$ python -q
>>> import numpy as np
>>> np.set_printoptions(precision=3, suppress=True, linewidth=160, floatmode="fixed")
>>> W0 = np.loadtxt("block7.csv", delimiter=",")
>>> print(W0)
[[0.333 0.333 0.333]
 [0.333 0.333 0.333]
 [0.333 0.333 0.333]]
>>> x0 = np.array([4, 2, 0])
>>> print(np.trace(W0))
1.0
>>> print(np.linalg.eigvalsh(2 * W0 - np.eye(3)))
[-1.000 -1.000  1.000]
>>> print(np.eye(3) - W0)
[[ 0.667 -0.333 -0.333]
 [-0.333  0.667 -0.333]
 [-0.333 -0.333  0.667]]
>>> print(W0 @ x0)
[2.000 2.000 2.000]
>>> print((x0 - W0 @ x0) @ (W0 @ x0))
0.0
>>> U, sigma, VT = np.linalg.svd(W0)
>>> V = VT[:(sigma > 1e-8).sum()]
>>> rng = np.random.default_rng(8701)
>>> x0 = W0[1] + -3 * W0[0] + rng.integers(2) * np.eye(3)[2]
>>> print(x0)
[-0.667 -0.667  0.333]
>>> print(np.round(np.linalg.norm(x0 - V.T @ V @ x0), 3))
0.816
>>> print(np.allclose(V.T @ V @ x0, x0))
False
>>> print(np.diag(V.T @ V))
[0.333 0.333 0.333]
>>> print(V.T @ V)
[[0.333 0.333 0.333]
 [0.333 0.333 0.333]
 [0.333 0.333 0.333]]
>>> U, sigma, VT = np.linalg.svd(W0)
>>> print(sigma.round(3) + 0)
[1.000 0.000 0.000]
>>> print(np.argmax(sigma[:-1] / (sigma[1:] + 1e-6)) + 1)
1
>>> out = U[:, :1] @ np.diag(sigma[:1]) @ VT[:1]
>>> print(np.linalg.matrix_rank(out))
1
>>> print(np.linalg.matrix_rank(W0, rtol=0.05))
1
>>> print(round(float(np.linalg.norm(W0 - out) / np.linalg.norm(W0)), 3))
0.0
>>> idx = rng.integers(0, 2, 2)
>>> m1 = (idx[:, None] == idx) * 4 + np.eye(2)
>>> print(m1)
[[5.000 4.000]
 [4.000 5.000]]
>>> x0 = np.array([0, -2])
>>> print(m1 @ np.ones(2))
[9.000 9.000]
>>> print(np.einsum("ij,j->i", m1, x0))
[ -8.000 -10.000]
>>> J = np.array([[1, -2, 4, -8], [1, -1, 1, -1], [1, 0, 0, 0]])
>>> f, g = J[1], J[2]
>>> print(f @ g)
1
>>> p = (f @ g) / (f @ f) * f
>>> print(g - p)
[ 0.750  0.250 -0.250  0.250]
>>> out = np.array([[2, -5], [2, -4], [2, -3], [-4, -3]])
>>> print(out.T @ J.T)
[[38  6  2]
 [15 -1 -5]]
>>> print(np.linalg.matrix_rank(J @ out))
2
>>> print(np.einsum("ik,kj->ij", J, out))
[[38 15]
 [ 6 -1]
 [ 2 -5]]
>>> print(np.vstack([J, out.T]).shape)
(5, 4)
>>> print(J @ out)
[[38 15]
 [ 6 -1]
 [ 2 -5]]
>>> print(np.einsum("ij,ij->i", J, J))
[85  4  1]
>>> O, _ = np.linalg.qr(np.array([[0.2, -1.8, 0.4, -0.4],
...     [0.8, -0.2, 1.9, -0.2],
...     [-0.3, 1.2, 0.5, -1.2],
...     [-1.5, -2.1, 1.1, -2.0]]))
>>> V, _ = np.linalg.qr(np.array([[0.2, 0.5, -0.5], [-0.2, -0.1, 0.9], [0.1, 1.7, 0.5]]))
>>> sigma = 10 * 0.7 ** np.arange(3)
>>> arr = O[:, :3] * sigma @ V[:3]
>>> print(arr)
[[ 3.882 -2.572 -2.282]
 [ 5.759  2.459  1.357]
 [-2.809  3.683  0.681]
 [-3.573  1.356 -8.279]]
>>> x0 = np.array([-3, 1, 0])
>>> y = arr @ x0
>>> beta, lr = np.zeros(3), 1 / np.linalg.norm(arr, 2) ** 2
>>> for i in range(3):
...     beta -= lr * arr.T @ (arr @ beta - y)
...     if i % 1 == 0: print(i, round(np.linalg.norm(arr @ beta - y), 3))
... 
0 8.45
1 4.313
2 2.203
>>> print(beta)
[-2.780  0.915 -0.210]
>>> mat = np.load("run10.npy")
>>> print(mat)
[[6.000 1.000 1.000]
 [1.000 6.000 1.000]
 [1.000 1.000 6.000]]
>>> x0 = np.ones(3)
>>> for _ in range(5):
...     x0 = mat @ x0
...     x0 /= np.linalg.norm(x0)
...     print(round(x0 @ mat @ x0, 3))
... 
8.0
8.0
8.0
8.0
8.0
>>> print(round(float(np.linalg.eigvalsh(mat)[-1]), 3))
8.0
>>> W1 = np.array([[1, 3, 3, 0], [3, 2, 2, 0], [2, 3, 3, 3]])
>>> beta = np.array([1, 0, 1, 2])
>>> H = np.maximum(mat @ W1 + beta, 0)
>>> print(H)
[[12.000 23.000 24.000  5.000]
 [22.000 18.000 19.000  5.000]
 [17.000 23.000 24.000 20.000]]
>>> cent = np.array([[2, 2], [0, 2], [2, 0], [0, 1]])
>>> print((H @ cent).round(6).argmax(axis=1))
[1 1 1]
>>> F = np.array([[1.0, 0.0, 0.0], [0.0, 2.0, 0.0], [0.0, 0.0, 1.0]])
>>> print(F)
[[1.000 0.000 0.000]
 [0.000 2.000 0.000]
 [0.000 0.000 1.000]]
>>> ev, V = np.linalg.eig(F)
>>> print(np.sort(np.linalg.eigvals(F @ F)))
[1.000 1.000 4.000]
>>> print(np.prod(ev))
2.0
>>> print(np.sort(np.linalg.eigvals(np.linalg.inv(F))))
[0.500 1.000 1.000]
>>> print(np.kron(np.eye(2, dtype=int), F))
[[1.000 0.000 0.000 0.000 0.000 0.000]
 [0.000 2.000 0.000 0.000 0.000 0.000]
 [0.000 0.000 1.000 0.000 0.000 0.000]
 [0.000 0.000 0.000 1.000 0.000 0.000]
 [0.000 0.000 0.000 0.000 2.000 0.000]
 [0.000 0.000 0.000 0.000 0.000 1.000]]
>>> ev, V = np.linalg.eigh(F)
>>> print(V.T @ F @ V)
[[1.000 0.000 0.000]
 [0.000 1.000 0.000]
 [0.000 0.000 2.000]]
>>> print(V.T @ V)
[[1.000 0.000 0.000]
 [0.000 1.000 0.000]
 [0.000 0.000 1.000]]
>>> print(ev.sum(), np.trace(F))
4.0 4.0
>>> print(ev)
[1.000 1.000 2.000]
>>> print(np.linalg.eigvalsh(F + 5 * np.eye(3)))
[6.000 6.000 7.000]
>>> print(np.linalg.svd(F, compute_uv=False))
[2.000 1.000 1.000]
>>> A = np.load("x.npy")
>>> print(A)
[[  6.429  -9.264   5.000]
 [  6.004 -10.145   5.460]
 [  7.401  -9.784   4.650]
 [  5.419  -8.919   6.217]
 [  4.487  -9.222   5.980]
 [  5.516  -7.641   5.380]
 [  6.049  -9.488   5.003]
 [  5.362  -8.810   6.284]
 [  6.143  -9.064   3.110]
 [  6.791  -9.276   4.303]
 [  4.401 -10.252   6.383]
 [  6.249  -8.999   5.719]
 [  3.910 -11.322   4.194]
 [  4.149  -9.699   6.032]
 [  4.891 -10.732   6.466]
 [  4.699  -9.748   5.090]
 [  5.754  -9.719   6.294]
 [  5.023 -11.418   4.487]]
>>> cen = A - A.mean(axis=0)
>>> U, sigma, VT = np.linalg.svd(cen, full_matrices=False)
>>> print(np.searchsorted(np.cumsum(sigma ** 2) / (sigma ** 2).sum(), 0.9) + 1)
3
>>> print(np.abs(VT[0]).argmax())
0
>>> print(sigma ** 2 / (sigma ** 2).sum())
[0.493 0.364 0.143]
>>> print(np.round(cen.mean(axis=0), 3) + 0)
[0.000 0.000 0.000]
>>> print(np.linalg.matrix_rank(cen))
3
>>> print((np.sign(U[:, 0]) == np.sign(U[0, 0])).astype(int))
[1 1 1 0 0 1 1 0 1 1 0 1 0 0 0 0 0 0]
>>> print(np.abs(VT[-1]))
[0.642 0.572 0.510]
>>> cent = A[[8, 4]].astype(float)
>>> for _ in range(6):
...     idx = np.linalg.norm(A[:, None] - cent, axis=-1).argmin(axis=1)
...     cent = np.array([A[idx == j].mean(axis=0) for j in range(2)])
... 
>>> print(idx)
[0 1 0 1 1 0 0 1 0 0 1 0 1 1 1 1 1 1]
>>> print(np.abs(cent[1] - cent[0]).argmax())
0
>>> print(cent[1] - cent[0])
[-1.450 -0.925  0.979]
>>> print(np.bincount(idx))
[ 7 11]
>>> x0 = np.array([-1, -3, 2])
>>> y = A @ x0
>>> print(np.linalg.solve(A.T @ A, A.T @ y))
[-1.000 -3.000  2.000]
>>> y = y + 0.05 * rng.normal(size=18)
>>> print(y)
[31.294 35.433 31.197 33.772 35.182 28.214 32.323 33.622 27.237 29.591 39.013 32.266 38.452 37.033 40.246 34.621 36.012 38.170]
>>> beta, *_ = np.linalg.lstsq(A, y)
>>> print(np.round(np.linalg.norm(y - A @ beta), 3))
0.232
>>> print(beta)
[-1.002 -2.991  2.016]
>>> out = np.c_[A[:, :1] @ np.array([[-3]]), np.array([1, 0, 1, 2, 0, 2, -1, 1, 1, -2, 0, 2, 1, 2, 2, 1, 0, 2])]
>>> print(out)
[[-19.287   1.000]
 [-18.012   0.000]
 [-22.203   1.000]
 [-16.257   2.000]
 [-13.461   0.000]
 [-16.548   2.000]
 [-18.147  -1.000]
 [-16.086   1.000]
 [-18.429   1.000]
 [-20.373  -2.000]
 [-13.203   0.000]
 [-18.747   2.000]
 [-11.730   1.000]
 [-12.447   2.000]
 [-14.673   2.000]
 [-14.097   1.000]
 [-17.262   0.000]
 [-15.069   2.000]]
>>> print(np.linalg.matrix_rank(np.c_[A, out]))
4
>>> print(np.linalg.norm(np.linalg.qr(A)[0].T @ out, axis=0) ** 2 / ((out ** 2).sum(axis=0) + 1e-12))
[1.000 0.404]
>>> print(np.linalg.matrix_rank(out))
2
>>> out = A / np.linalg.norm(A, axis=1, keepdims=True)
>>> G = out @ out.T
>>> print(G[13])
[0.979 0.990 0.964 0.992 0.999 0.982 0.984 0.992 0.955 0.966 1.000 0.984 0.981 1.000 1.000 0.996 0.994 0.985]
>>> print(np.linalg.norm(out, axis=1))
[1.000 1.000 1.000 1.000 1.000 1.000 1.000 1.000 1.000 1.000 1.000 1.000 1.000 1.000 1.000 1.000 1.000 1.000]
>>> print((G - 2 * np.eye(18)).round(6).argmax(axis=1))
[ 6  6  9  7 14 11  1  3  9  2 13  5 17 10 10 14  3 12]
>>> E = np.eye(4, dtype=int)[rng.permutation(4)] * np.array([-2, -1, 0, -3])
>>> print(E)
[[ 0  0  0  0]
 [-2  0  0  0]
 [ 0  0  0 -3]
 [ 0 -1  0  0]]
>>> r = np.linalg.matrix_rank(E)
>>> print(r)
3
>>> ns = np.linalg.svd(E)[2][r:].T
>>> print(E @ ns)
[[0.000]
 [0.000]
 [0.000]
 [0.000]]
>>> print(np.allclose(E @ ns, 0))
True
>>> print(ns.shape)
(4, 1)
>>> print([int(np.linalg.matrix_rank(E[:i])) for i in range(1, len(E) + 1)])
[0, 1, 2, 3]
>>> print(ns @ ns.T)
[[0.000 0.000 0.000 0.000]
 [0.000 0.000 0.000 0.000]
 [0.000 0.000 1.000 0.000]
 [0.000 0.000 0.000 0.000]]
>>> print([int(np.linalg.matrix_rank(np.delete(E, i, axis=0))) for i in range(4)])
[3, 2, 2, 2]
